>>> import numpy as np
>>> np.set_printoptions(precision=2, suppress=True, linewidth=100, sign=" ")
>>> rng = np.random.default_rng(113802)
>>> lab = rng.integers(0, 3, 12)
>>> A = np.array([[-1, -1, -2, -2, 0, -1, -1, -1, 0, 2, 2, 1],
...     [1, -1, 2, 0, 2, -1, 2, -1, -2, 2, -2, -2],
...     [1, -1, 1, -1, -2, 2, 0, -1, -1, -1, -1, 0],
...     [2, -1, 2, 2, 1, -2, 0, 1, -2, 2, 2, -1],
...     [-2, 1, -2, -1, 0, 2, -1, -2, 0, 0, 0, 0],
...     [2, -1, -1, -2, -2, -1, 2, -2, 0, 2, -2, 0],
...     [1, -2, 0, 1, -2, 1, -1, 2, -2, -2, 0, 1],
...     [2, -2, 0, 1, 2, 1, 2, 2, -2, 0, -1, 2],
...     [-1, -2, 2, 0, 2, -1, 1, -2, 2, -2, 2, 1],
...     [-1, 2, 2, 0, -1, -2, -2, 2, 1, -1, -2, -2],
...     [-1, 0, 0, -1, 2, -1, 2, -1, -2, 0, -1, 0],
...     [2, -2, 2, 1, -2, -1, 2, 2, 0, -2, 0, 2]]) * (lab[:, None] == lab)
>>> A
array([[-1,  0,  0,  0,  0,  0,  0,  0,  0,  0,  0,  0],
       [ 0, -1,  2,  0,  0, -1,  0,  0, -2,  0,  0, -2],
       [ 0, -1,  1,  0,  0,  2,  0,  0, -1,  0,  0,  0],
       [ 0,  0,  0,  2,  1,  0,  0,  1,  0,  2,  2,  0],
       [ 0,  0,  0, -1,  0,  0, -1, -2,  0,  0,  0,  0],
       [ 0, -1, -1,  0,  0, -1,  0,  0,  0,  0,  0,  0],
       [ 0,  0,  0,  1, -2,  0, -1,  2,  0, -2,  0,  0],
       [ 0,  0,  0,  1,  2,  0,  2,  2,  0,  0, -1,  0],
       [ 0, -2,  2,  0,  0, -1,  0,  0,  2,  0,  0,  1],
       [ 0,  0,  0,  0, -1,  0, -2,  2,  0, -1, -2,  0],
       [ 0,  0,  0, -1,  2,  0,  2, -1,  0,  0, -1,  0],
       [ 0, -2,  2,  0,  0, -1,  0,  0,  0,  0,  0,  2]])
>>> other = A / np.sqrt((A ** 2).mean(axis=1, keepdims=True))
>>> other[0]
array([-3.46,  0.  ,  0.  ,  0.  ,  0.  ,  0.  ,  0.  ,  0.  ,  0.  ,  0.  ,  0.  ,  0.  ])
>>> x0 = np.array([5, 3, 4, 5, 2, 1, 1, 5, 0, 5, 1, 0])
>>> (A @ x0).argmax()
np.int64(3)
>>> A * x0
array([[ -5,   0,   0,   0,   0,   0,   0,   0,   0,   0,   0,   0],
       [  0,  -3,   8,   0,   0,  -1,   0,   0,   0,   0,   0,   0],
       [  0,  -3,   4,   0,   0,   2,   0,   0,   0,   0,   0,   0],
       [  0,   0,   0,  10,   2,   0,   0,   5,   0,  10,   2,   0],
       [  0,   0,   0,  -5,   0,   0,  -1, -10,   0,   0,   0,   0],
       [  0,  -3,  -4,   0,   0,  -1,   0,   0,   0,   0,   0,   0],
       [  0,   0,   0,   5,  -4,   0,  -1,  10,   0, -10,   0,   0],
       [  0,   0,   0,   5,   4,   0,   2,  10,   0,   0,  -1,   0],
       [  0,  -6,   8,   0,   0,  -1,   0,   0,   0,   0,   0,   0],
       [  0,   0,   0,   0,  -2,   0,  -2,  10,   0,  -5,  -2,   0],
       [  0,   0,   0,  -5,   4,   0,   2,  -5,   0,   0,  -1,   0],
       [  0,  -6,   8,   0,   0,  -1,   0,   0,   0,   0,   0,   0]])
>>> A @ np.eye(12)[8]
array([ 0., -2., -1.,  0.,  0.,  0.,  0.,  0.,  2.,  0.,  0.,  0.])
>>> (A * x0).sum(axis=1)
array([ -5,   4,   3,  29, -16,  -8,   0,  20,   1,  -1,  -5,   1])
>>> np.linalg.norm(A @ x0) <= np.linalg.norm(A, 2) * np.linalg.norm(x0) + 1e-9
np.True_
>>> data = np.loadtxt("arr.csv", delimiter=",")
>>> data
array([[-0.43,  0.07,  0.75, -0.44, -0.22],
       [ 0.23, -0.11, -0.34, -0.89,  0.15],
       [-0.62,  0.48, -0.53, -0.07, -0.3 ],
       [ 0.49,  0.85,  0.18, -0.04,  0.03],
       [-0.36,  0.17,  0.05,  0.02,  0.92]])
>>> # columns are unit length and at right angles
>>> f, v = data[0], data[4]
>>> f @ f
np.float64(1.0)
>>> pr = (f @ v) / (f @ f) * f
>>> v - pr
array([-0.36,  0.17,  0.05,  0.02,  0.92])
>>> np.round(np.outer(f, v), 2) + 0
array([[ 0.15, -0.07, -0.02, -0.01, -0.39],
       [-0.03,  0.01,  0.  ,  0.  ,  0.07],
       [-0.27,  0.13,  0.04,  0.01,  0.69],
       [ 0.16, -0.07, -0.02, -0.01, -0.4 ],
       [ 0.08, -0.04, -0.01,  0.  , -0.2 ]])
>>> np.linalg.matrix_rank(np.outer(f, v))
np.int64(1)
>>> np.round(np.linalg.norm(f + v) ** 2 + np.linalg.norm(f - v) ** 2, 2)
np.float64(4.0)
>>> th = np.radians(45)
>>> Rm = np.eye(5)
>>> Rm[3, 3] = Rm[1, 1] = np.cos(th)
>>> Rm[3, 1], Rm[1, 3] = -np.sin(th), np.sin(th)
>>> Rm
array([[ 1.  ,  0.  ,  0.  ,  0.  ,  0.  ],
       [ 0.  ,  0.71,  0.  ,  0.71,  0.  ],
       [ 0.  ,  0.  ,  1.  ,  0.  ,  0.  ],
       [ 0.  , -0.71,  0.  ,  0.71,  0.  ],
       [ 0.  ,  0.  ,  0.  ,  0.  ,  1.  ]])
>>> other = data @ Rm.T
>>> np.abs(other - data).max(axis=0)
array([ 0.  ,  0.6 ,  0.  ,  0.59,  0.  ])
>>> np.allclose(data @ data.T, other @ other.T)
True
>>> M = np.load("case8.npy")
>>> M
array([[ 0,  2,  0,  0,  2,  1,  2,  0,  0,  1,  2,  1,  0],
       [ 2,  0,  1,  1,  2,  2,  1,  1,  1,  1,  2,  1,  2],
       [ 2,  2,  1,  1,  0,  1,  2,  1,  2,  0,  2,  0,  2],
       [ 1,  1,  0,  2,  1,  2,  1,  0,  1,  1,  2,  1,  1],
       [ 0,  0,  0,  0,  0,  1,  1,  0,  0,  2,  0,  1,  1]])
>>> # columns 2 and 7 are equal
>>> f, v = M[4], M[3]
>>> f @ f
np.int64(8)
>>> pr = (f @ v) / (f @ f) * f
>>> (v - pr) @ f
np.float64(0.0)
>>> v - pr
array([ 1.  ,  1.  ,  0.  ,  2.  ,  1.  ,  1.12,  0.12,  0.  ,  1.  , -0.75,  2.  ,  0.12,  0.12])
>>> pr
array([ 0.  ,  0.  ,  0.  ,  0.  ,  0.  ,  0.88,  0.88,  0.  ,  0.  ,  1.75,  0.  ,  0.88,  0.88])
>>> other = M / np.linalg.norm(M, axis=1, keepdims=True)
>>> gram = other @ other.T
>>> round(float(np.degrees(np.arccos(np.clip(gram[0, 1], -1, 1)))), 2)
51.82
>>> gram
array([[ 1.  ,  0.62,  0.56,  0.72,  0.49],
       [ 0.62,  1.  ,  0.76,  0.86,  0.54],
       [ 0.56,  0.76,  1.  ,  0.76,  0.33],
       [ 0.72,  0.86,  0.76,  1.  ,  0.55],
       [ 0.49,  0.54,  0.33,  0.55,  1.  ]])
>>> np.argwhere(np.triu(np.abs(gram) > 0.95, 1))
array([], shape=(0, 2), dtype=int64)
>>> (gram - 2 * np.eye(5)).round(6).argmax(axis=1)
array([ 3,  3,  1,  1,  3])
>>> gram[0]
array([ 1.  ,  0.62,  0.56,  0.72,  0.49])
>>> other = np.array([[-2, -2], [-2, 0], [1, -5], [-1, -5], [0, -4]])
>>> cent = np.array([[1, -1, 1, 2, 2, -1, -1, 0], [-1, 1, -2, -2, 2, 2, 0, 1]])
>>> W0 = other @ cent + 0.05 * rng.normal(size=(5, 8))
>>> W0
array([[  0.01,   0.01,   1.96,  -0.03,  -8.  ,  -1.86,   1.93,  -1.97],
       [ -1.96,   1.93,  -2.02,  -4.03,  -4.02,   1.99,   2.02,  -0.03],
       [  5.96,  -5.94,  11.  ,  12.05,  -8.02, -10.97,  -1.  ,  -5.09],
       [  3.97,  -3.97,   8.89,   7.96, -12.06,  -8.98,   1.  ,  -4.94],
       [  4.05,  -3.99,   7.97,   8.  ,  -7.97,  -8.11,  -0.01,  -3.98]])
>>> Uu, sigma, vt = np.linalg.svd(W0)
>>> np.argmax(sigma[:-1] / (sigma[1:] + 1e-6)) + 1
np.int64(2)
>>> sigma
array([ 36.03,  10.56,   0.17,   0.09,   0.06])
>>> other = Uu[:, :2] @ np.diag(sigma[:2]) @ vt[:2]
>>> round(float(np.abs(W0 - other).max()), 2)
0.08
>>> np.linalg.matrix_rank(W0, rtol=0.05)
np.int64(2)
>>> np.linalg.matrix_rank(other)
np.int64(2)
>>> round(float(np.linalg.norm(W0 - other, 2)), 2), round(float(sigma[2]), 2)
(0.17, 0.17)
>>> blk = np.stack([W0, -2 * W0, W0[::-1]])
>>> (blk @ W0.T).shape
(3, 5, 5)
>>> np.linalg.matrix_rank(blk)
array([ 5,  5,  5])
>>> blk.shape
(3, 5, 8)
>>> np.linalg.matrix_rank(blk.reshape(3, -1))
np.int64(2)
>>> np.linalg.norm(blk, axis=(1, 2))
array([ 37.55,  75.09,  37.55])
>>> np.einsum("bij,cij->bc", blk, blk)
array([[ 1409.69, -2819.38,   687.16],
       [-2819.38,  5638.76, -1374.31],
       [  687.16, -1374.31,  1409.69]])
